In [1]: import numpy as np

In [2]: import numpy.linalg as la

In [3]: np.set_printoptions(precision=2, suppress=True, linewidth=120)

In [4]: data = np.load("block16.npy")

In [5]: data.round(2) + 0
Out[5]: 
array([[-0.21, -0.62, -0.27, -0.18, -0.29,  0.05,  0.46, -0.4 ],
       [-0.32, -0.42,  0.03,  0.7 ,  0.03, -0.21, -0.01,  0.43],
       [ 0.21, -0.08, -0.5 ,  0.13,  0.75,  0.3 ,  0.19,  0.  ],
       [ 0.16, -0.17, -0.44, -0.47, -0.19, -0.14, -0.12,  0.68],
       [ 0.63,  0.15, -0.35,  0.46, -0.43, -0.16,  0.07, -0.16],
       [-0.53,  0.35, -0.56,  0.02,  0.04, -0.42, -0.23, -0.25],
       [-0.32,  0.27, -0.21,  0.17, -0.36,  0.77,  0.02,  0.18],
       [-0.11,  0.42,  0.09, -0.02,  0.02, -0.24,  0.82,  0.27]])

In [6]: Q, r_ = la.qr(data)

In [7]: np.trace(Q @ Q.T)
Out[7]: np.float64(8.0)

In [8]: def softmax(z):
   ...:     e = np.exp(z - z.max(axis=-1, keepdims=True))
   ...:     return e / e.sum(axis=-1, keepdims=True)
   ...: 

In [9]: softmax(data[0] + -2)
Out[9]: array([0.12, 0.08, 0.11, 0.12, 0.11, 0.15, 0.23, 0.1 ])

In [10]: softmax(data).sum(axis=1)
Out[10]: array([1., 1., 1., 1., 1., 1., 1., 1.])

In [11]: np.round(softmax(10 * data[0]), 2) + 0
Out[11]: array([0.  , 0.  , 0.  , 0.  , 0.  , 0.02, 0.98, 0.  ])

In [12]: scores = data @ data.T / np.sqrt(8)

In [13]: np.round(softmax(scores)[0] @ data, 2) + 0
Out[13]: array([-0.07, -0.04, -0.28,  0.09, -0.07,  0.  ,  0.17,  0.07])

In [14]: softmax(scores)
Out[14]: 
array([[0.17, 0.12, 0.12, 0.12, 0.12, 0.12, 0.12, 0.12],
       [0.12, 0.17, 0.12, 0.12, 0.12, 0.12, 0.12, 0.12],
       [0.12, 0.12, 0.17, 0.12, 0.12, 0.12, 0.12, 0.12],
       [0.12, 0.12, 0.12, 0.17, 0.12, 0.12, 0.12, 0.12],
       [0.12, 0.12, 0.12, 0.12, 0.17, 0.12, 0.12, 0.12],
       [0.12, 0.12, 0.12, 0.12, 0.12, 0.17, 0.12, 0.12],
       [0.12, 0.12, 0.12, 0.12, 0.12, 0.12, 0.17, 0.12],
       [0.12, 0.12, 0.12, 0.12, 0.12, 0.12, 0.12, 0.17]])

In [15]: softmax(scores + np.triu(np.full(scores.shape, -np.inf), 1))
Out[15]: 
array([[1.  , 0.  , 0.  , 0.  , 0.  , 0.  , 0.  , 0.  ],
       [0.41, 0.59, 0.  , 0.  , 0.  , 0.  , 0.  , 0.  ],
       [0.29, 0.29, 0.42, 0.  , 0.  , 0.  , 0.  , 0.  ],
       [0.23, 0.23, 0.23, 0.32, 0.  , 0.  , 0.  , 0.  ],
       [0.18, 0.18, 0.18, 0.18, 0.26, 0.  , 0.  , 0.  ],
       [0.16, 0.16, 0.16, 0.16, 0.16, 0.22, 0.  , 0.  ],
       [0.13, 0.13, 0.13, 0.13, 0.13, 0.13, 0.19, 0.  ],
       [0.12, 0.12, 0.12, 0.12, 0.12, 0.12, 0.12, 0.17]])

In [16]: x = np.array([-2, -3, 1, -4, 5, -1, -5, -1])

In [17]: np.abs(la.eigvals(data))
Out[17]: array([1., 1., 1., 1., 1., 1., 1., 1.])

In [18]: data.T @ (data @ x)
Out[18]: array([-2., -3.,  1., -4.,  5., -1., -5., -1.])

In [19]: round(la.det(data), 2)
Out[19]: np.float64(-1.0)

In [20]: [p for p in range(1, 25) if np.allclose(la.matrix_power(data, p), np.eye(8))]
Out[20]: []

In [21]: np.round(data.T @ data, 2) + 0
Out[21]: 
array([[1., 0., 0., 0., 0., 0., 0., 0.],
       [0., 1., 0., 0., 0., 0., 0., 0.],
       [0., 0., 1., 0., 0., 0., 0., 0.],
       [0., 0., 0., 1., 0., 0., 0., 0.],
       [0., 0., 0., 0., 1., 0., 0., 0.],
       [0., 0., 0., 0., 0., 1., 0., 0.],
       [0., 0., 0., 0., 0., 0., 1., 0.],
       [0., 0., 0., 0., 0., 0., 0., 1.]])

In [22]: round(data[:, 7] @ data[:, 5], 2)
Out[22]: np.float64(-0.0)

In [23]: np.round(la.pinv(data), 2) + 0
Out[23]: 
array([[-0.21, -0.32,  0.21,  0.16,  0.63, -0.53, -0.32, -0.11],
       [-0.62, -0.42, -0.08, -0.17,  0.15,  0.35,  0.27,  0.42],
       [-0.27,  0.03, -0.5 , -0.44, -0.35, -0.56, -0.21,  0.09],
       [-0.18,  0.7 ,  0.13, -0.47,  0.46,  0.02,  0.17, -0.02],
       [-0.29,  0.03,  0.75, -0.19, -0.43,  0.04, -0.36,  0.02],
       [ 0.05, -0.21,  0.3 , -0.14, -0.16, -0.42,  0.77, -0.24],
       [ 0.46, -0.01,  0.19, -0.12,  0.07, -0.23,  0.02,  0.82],
       [-0.4 ,  0.43,  0.  ,  0.68, -0.16, -0.25,  0.18,  0.27]])

In [24]: x = np.array([-3, -2, 1, -1, 5, 5, 0, 2])

In [25]: a = np.maximum(data @ x, 0)

In [26]: a
Out[26]: array([0.  , 1.11, 4.14, 0.  , 0.  , 0.  , 2.4 , 0.  ])

In [27]: m1 = np.load("data.npy")

In [28]: m1
Out[28]: 
array([[  3,   0,   3,  -2,   3,  -2,   2,  -5,   2,   0,   5,  -3,  -2],
       [ -9,  -1,   4,  13,  17,  -8,  -3,  11,   6,   9,  -1,   2,  -2],
       [ -5,  -1,   5,   8,  19, -12,  -9,  -5,   8,  10,   7,  -6,   0],
       [ -8,  10,   1,   8,  -9,   0,  -4,  -8, -10,   4,   8,  -7,   7],
       [ -6,   1,   2,   6,  -7,   9,   3,   1,  -8,  -4,  -3,  -1,  -3],
       [ -5,   9,   4,  12,   3,  -3,  -8,  -8,  -4,   3,   5, -10,  -3],
       [ -1,  -2,  10,   9,   1,   4,   2,   6,   4,  -1,  -1,   0,   3],
       [ -5,  -1,   0,  -3,   5,  -1,  -2,   3,   1,   5,  -3,  -1,   4],
       [-20,  14,  -9,   8,   8,  -7, -11,   5,  -4,  14,  11,   2,   3],
       [-17,   1,  -8,   1,   1,   2, -16,   1, -11,  18,  -1,   4,  -3],
       [-11,  -2,  -7,   4,   8,  -4, -11,  -2,  -4,   7,  -6,   2,  -9],
       [ -7,  -3,   5,  14,  11, -10,  -6,  -5,   1,   5,  -2,  -5,   0],
       [  4,   4,   0,   3,  -4,  -1,   2,   3,   0,   4,   6,   2,  -6],
       [ -1,   9,  -7,   3,   3,  -8,  -6,  -3,   4,   6,  10,   5,  -6],
       [-10,   6,   6,  16,  -1,   1,   3,  -5,   0,  -9,   4,   0,   5],
       [-17,   1,  -8,   1,   1,   2, -16,   1, -11,  18,  -1,   4,  -3],
       [-13,  -3,  -8,  -3,   1,   2, -11,  -1,  -8,  14,  -2,   4,  -6],
       [-10,  -4,   3,  14,   5,   1,  -1,   0,  -9,  10,  -2,  11,  -4],
       [-15,  -8,  -5,  -3,  10,   0,  -8,   4,  -7,  14, -10,   2,  -3],
       [  0,  -4,   9,   8,  14,  -6,   1,   8,   6,  12,   1,  -1,   3],
       [ -7,   5,   0,  12,  -3,   5,   2,   5, -11,   3,   2,   4,  -5],
       [ -4,   0,   7,  10,  15, -10,   3,  -5,   6,   4,   5,   2,  -2],
       [-13,   0,  -5,  -5,   5,  -2,  -9,   4,  -2,  14,   0,  -1,   3],
       [  0,   4,  -5,  -1,   0,  -3,  -1,   0,   0,   8,   9,   6,  -4],
       [ -5,   7,   5,  10,   0,   0,  -8,   1,   8,   2,   5,   0,   2],
       [ -3,  10,   1,   5,   2,  -3,   1,  -8,   3,  -7,  11,  -5,   0],
       [ -3,   4,  -3,  -3,  -4,   1,  -5,  -2,   0,   5,   5,   1,   1],
       [ -6,  -2,   0,  -3,   2,   0, -11,  -1,  -3,  16,  -5,  -5,  -1],
       [ -1,  -4,   2,   3,  -3,   5,  -1,   1,  -5,   1,  -8,   0,  -7],
       [  7,  -3,   2,   6,   3,  -9,   6,  -6,  -4,   3,   1,  -2,  -6],
       [ -6,  -4,  -2,   1,   1,  -1, -11,  -1,  -7,  15,  -4,  -5,  -7],
       [ -4,  -7,  -4,   0,  12,  -5,   0,  -2,  -6,  12,   2,   5, -14],
       [ -6,   3,   3,   9,   8,  -3,  -6,   0,   8,   1,   3,   3,   3],
       [ 10,  -1,   9,   2,   3,  -5,   2,  -5,   3,   1,   3, -12,  -3],
       [-10,  -3,   5,   2,  10,   1,  -3,   6,   5,   8,  -1,   3,   9],
       [  6,  -4,   7,   7,   4,  -8,   7,   0,  -3,   4,  -5,  -7,  -4]])

In [29]: basis = m1[[10, 11]].astype(float)

In [30]: for _ in range(3):
    ...:     labels = la.norm(m1[:, None] - basis, axis=-1).argmin(axis=1)
    ...:     basis = np.array([m1[labels == j].mean(axis=0) for j in range(2)])
    ...: 

In [31]: labels
Out[31]: array([1, 1, 1, 1, 0, 1, 1, 0, 0, 0, 0, 1, 1, 1, 1, 0, 0, 0, 0, 1, 0, 1, 0, 0, 1, 1, 0, 0, 0, 1, 0, 0, 1, 1, 1, 1])

In [32]: np.abs(basis[1] - basis[0]).argmax()
Out[32]: np.int64(8)

In [33]: np.bincount(labels)
Out[33]: array([17, 19])

In [34]: f, g = m1[22], m1[15]

In [35]: f @ f
Out[35]: np.int64(555)

In [36]: f @ g
Out[36]: np.int64(666)

In [37]: p = (f @ g) / (f @ f) * f

In [38]: p
Out[38]: array([-15.6,   0. ,  -6. ,  -6. ,   6. ,  -2.4, -10.8,   4.8,  -2.4,  16.8,   0. ,  -1.2,   3.6])

In [39]: np.round(la.norm(f + g) ** 2 + la.norm(f - g) ** 2, 2)
Out[39]: np.float64(3286.0)

In [40]: (g - p) @ f
Out[40]: np.float64(0.0)
